% ipython --no-banner

In [1]: import numpy as np

In [2]: from numpy import linalg as LA

In [3]: np.set_printoptions(precision=4, suppress=True, linewidth=120, floatmode="fixed")

In [4]: rnd = lambda a: np.round(a, 4) + 0

In [5]: A2 = np.array([[3, 0], [0, 3]])

In [6]: Z = np.array([[0]])

In [7]: A = np.block([[A2, np.zeros((2, 1))], [np.zeros((1, 2)), Z]])

In [8]: A
Out[8]: 
array([[3.0000, 0.0000, 0.0000],
       [0.0000, 3.0000, 0.0000],
       [0.0000, 0.0000, 0.0000]])

In [9]: w, V = LA.eigh(A)

In [10]: x = np.array([3, -4, -7])

In [11]: rnd(x @ A @ x / (x @ x)), w[0], w[-1]
Out[11]: (np.float64(1.0135), np.float64(0.0), np.float64(3.0))

In [12]: rnd(LA.eigvalsh(A[1:, 1:]))
Out[12]: array([0.0000, 3.0000])

In [13]: np.abs(A).sum(axis=1).max(), np.abs(w).max()
Out[13]: (np.float64(3.0), np.float64(3.0))

In [14]: Uu, s, Vt = LA.svd(A)

In [15]: np.argmax(s[:-1] / (s[1:] + 1e-6)) + 1
Out[15]: np.int64(2)

In [16]: A2 = Uu[:, :2] @ np.diag(s[:2]) @ Vt[:2]

In [17]: rnd(LA.norm(A - A2, 2)), s[2]
Out[17]: (np.float64(0.0), np.float64(0.0))

In [18]: np.abs(A - A2).max()
Out[18]: np.float64(0.0)

In [19]: LA.matrix_rank(A, rtol=0.05)
Out[19]: np.int64(2)

In [20]: E = np.load("sample14.npy")

In [21]: E
Out[21]: 
array([[2, 1, 0],
       [0, 0, 1],
       [0, 0, 2]])

In [22]: gram = E.T @ E

In [23]: rnd(LA.eigvalsh(gram)[::-1])
Out[23]: array([5.0000, 5.0000, 0.0000])

In [24]: np.trace(gram), (E ** 2).sum()
Out[24]: (np.int64(10), np.int64(10))

In [25]: LA.matrix_rank(gram)
Out[25]: np.int64(2)

In [26]: rnd(LA.svd(E, compute_uv=False) ** 2)
Out[26]: array([5.0000, 5.0000, 0.0000])

In [27]: (E @ E.T).shape
Out[27]: (3, 3)

In [28]: (E - E.T) / 2
Out[28]: 
array([[ 0.0000,  0.5000,  0.0000],
       [-0.5000,  0.0000,  0.5000],
       [ 0.0000, -0.5000,  0.0000]])

In [29]: E @ E
Out[29]: 
array([[4, 2, 1],
       [0, 0, 2],
       [0, 0, 4]])

In [30]: np.allclose(E @ E.T, E.T @ E)
Out[30]: False

In [31]: rnd(np.sort(np.abs(LA.eigvals(E))))
Out[31]: array([0.0000, 2.0000, 2.0000])

In [32]: np.allclose(E, E.T)
Out[32]: False

In [33]: np.trace(E)
Out[33]: np.int64(4)

In [34]: rnd(LA.det(E))
Out[34]: np.float64(0.0)

In [35]: rnd(np.abs(LA.eigvals(E)).max())
Out[35]: np.float64(2.0)
